>>> import numpy as np
>>> import numpy.linalg as la
>>> np.set_printoptions(precision=2, suppress=True, linewidth=100, floatmode="fixed")
>>> K = np.loadtxt("out3.csv", delimiter=",")
>>> K
array([[ 0.44, -0.05,  0.84,  0.28,  0.13],
       [-0.68,  0.17,  0.53, -0.48, -0.07],
       [-0.53,  0.08,  0.02,  0.83, -0.14],
       [ 0.24,  0.36,  0.04, -0.03, -0.90],
       [-0.10, -0.92,  0.07, -0.04, -0.38]])
>>> # keeps lengths
>>> rng = np.random.default_rng(726752)
>>> lab = rng.permutation(5)
>>> B = K[:, lab] * rng.choice([-1, 1], 5)
>>> B
array([[ 0.28, -0.44,  0.84,  0.05,  0.13],
       [-0.48,  0.68,  0.53, -0.17, -0.07],
       [ 0.83,  0.53,  0.02, -0.08, -0.14],
       [-0.03, -0.24,  0.04, -0.36, -0.90],
       [-0.04,  0.10,  0.07,  0.92, -0.38]])
>>> Uu, _, Vt = la.svd(K.T @ B)
>>> lab
array([3, 0, 2, 1, 4])
>>> B = np.array([[4, 4], [-1, 2]])
>>> Z = np.kron(B, K)
>>> la.matrix_rank(Z)
np.int64(10)
>>> np.round(la.norm(Z, 2), 2), round(la.norm(B, 2) * la.norm(K, 2), 2)
(np.float64(5.71), np.float64(5.71))
>>> data = np.loadtxt("mat.csv", delimiter=",")
>>> data
array([[-3.94,  5.09,  3.98, -2.00],
       [-4.05,  4.99,  4.12, -1.91],
       [-4.03,  4.92,  4.05, -1.86],
       [-4.07,  5.03,  4.07, -1.97],
       [-3.98,  5.03,  4.05, -1.97],
       [-4.11,  5.13,  4.01, -1.96],
       [-3.97,  5.03,  4.09, -2.09],
       [-3.97,  5.05,  4.12, -2.03],
       [-4.02,  5.04,  4.14, -1.91],
       [-4.03,  4.97,  3.87, -1.82],
       [-4.05,  5.01,  3.93, -1.94],
       [ 1.08,  3.86,  5.05, -3.98],
       [ 0.95,  3.94,  5.00, -4.07],
       [ 1.05,  4.04,  4.95, -3.90],
       [ 1.03,  4.16,  5.16, -4.10],
       [ 1.14,  4.10,  5.07, -3.99],
       [ 0.86,  4.21,  5.01, -3.92],
       [ 1.09,  3.91,  4.98, -4.03],
       [ 0.87,  3.84,  5.17, -3.81],
       [ 1.03,  3.97,  4.96, -3.97],
       [ 1.03,  3.84,  4.85, -4.01],
       [ 0.99,  3.89,  4.97, -4.17]])
>>> C2 = np.cov(data, rowvar=False)
>>> np.argsort(-data.std(axis=0).round(6), kind="stable")
array([0, 3, 1, 2])
>>> np.corrcoef(data.T)
array([[ 1.00, -0.98,  0.98, -1.00],
       [-0.98,  1.00, -0.96,  0.98],
       [ 0.98, -0.96,  1.00, -0.98],
       [-1.00,  0.98, -0.98,  1.00]])
>>> C2
array([[ 6.63, -1.38,  1.29, -2.70],
       [-1.38,  0.30, -0.27,  0.56],
       [ 1.29, -0.27,  0.26, -0.52],
       [-2.70,  0.56, -0.52,  1.10]])
>>> C2.shape
(4, 4)
>>> def softmax(z):
...     e = np.exp(z - z.max(axis=-1, keepdims=True))
...     return e / e.sum(axis=-1, keepdims=True)
... 
>>> softmax(data).sum(axis=1)
array([1.00, 1.00, 1.00, 1.00, 1.00, 1.00, 1.00, 1.00, 1.00, 1.00, 1.00, 1.00, 1.00, 1.00, 1.00,
       1.00, 1.00, 1.00, 1.00, 1.00, 1.00, 1.00])
>>> np.round(softmax(data[16]), 2) + 0
array([0.01, 0.31, 0.68, 0.00])
>>> np.round(softmax(data[16] + -1), 2) + 0
array([0.01, 0.31, 0.68, 0.00])
>>> S = data @ data.T / np.sqrt(4)
>>> softmax(S)[16] @ data
array([ 1.01,  4.03,  5.04, -4.01])
>>> softmax(S).round(6).argmax(axis=1)
array([ 5,  5,  5,  5,  5,  5,  5,  5,  5,  5,  5, 14, 14, 14, 14, 14, 14, 14, 14, 14, 14, 14])
>>> mat = np.loadtxt("test1.csv", delimiter=",")
>>> mat
array([[0.00, 0.00, 0.00, 0.00],
       [0.00, 0.00, 1.00, 0.00],
       [0.00, 1.00, 0.00, 0.00],
       [0.00, 0.00, 0.00, 0.00]])
>>> # null space of dimension 2
>>> la.svd(K, compute_uv=False)
array([1.00, 1.00, 1.00, 1.00, 1.00])
>>> la.pinv(K)
array([[ 0.44, -0.68, -0.53,  0.24, -0.10],
       [-0.05,  0.17,  0.08,  0.36, -0.92],
       [ 0.84,  0.53,  0.02,  0.04,  0.07],
       [ 0.28, -0.48,  0.83, -0.03, -0.04],
       [ 0.13, -0.07, -0.14, -0.90, -0.38]])
>>> lab = rng.permutation(4)
>>> lab
array([2, 3, 1, 0])
>>> B = mat[lab][:, lab]
>>> np.allclose(B, mat)
False
>>> np.trace(B)
np.float64(0.0)
>>> B
array([[0.00, 0.00, 1.00, 0.00],
       [0.00, 0.00, 0.00, 0.00],
       [1.00, 0.00, 0.00, 0.00],
       [0.00, 0.00, 0.00, 0.00]])
>>> np.sort(np.abs(la.eigvals(B)))
array([0.00, 0.00, 1.00, 1.00])
>>> Q, _ = la.qr(np.array([[0.4, -1.1, 0.1], [-0.4, 0.5, 0.4], [0.3, 0.3, 0.3]]))
>>> feats = Q[:, :3]
>>> feats
array([[-0.62, -0.63,  0.47],
       [ 0.62, -0.04,  0.78],
       [-0.47,  0.78,  0.42]])
>>> # keeps lengths
>>> Q, vecs = la.qr(feats[:, :1])[0], la.qr(feats[:, 1:])[0]
>>> sigma = la.svd(Q.T @ vecs, compute_uv=False)
>>> sigma.round(2) + 0
array([0.00])
>>> (sigma > 0.9).sum()
np.int64(0)
>>> A = np.load("block10.npy")
>>> A
array([[  0,  -3,   3,  -2,   2],
       [  2,   3,   2,  -3,  -3],
       [  0,   1,  -2,  -3,  -2],
       [  0,   3,   0,   3,  -1],
       [  6,   6,   9, -11,  -7]])
>>> # row 4 dominates
>>> np.round(np.sort(np.abs(la.eigvals(A))), 2) + 0
array([0.00, 0.96, 4.14, 4.32, 4.32])
>>> np.allclose(A @ A.T, A.T @ A)
False
>>> round(la.det(A), 2)
np.float64(0.0)
>>> E = np.array([[1, -3, 0, -2, 0], [1, -3, 0, -2, 0]])
>>> Uu, sigma, Vt = la.svd(E)
>>> np.argmax(sigma[:-1] / (sigma[1:] + 1e-6)) + 1
np.int64(1)
>>> sigma.round(2) + 0
array([5.29, 0.00])
>>> B = Uu[:, :1] @ np.diag(sigma[:1]) @ Vt[:1]
>>> round(la.norm(E - B, 2), 2), round(float(sigma[1]), 2)
(np.float64(0.0), 0.0)
>>> la.matrix_rank(E, rtol=0.05)
np.int64(1)
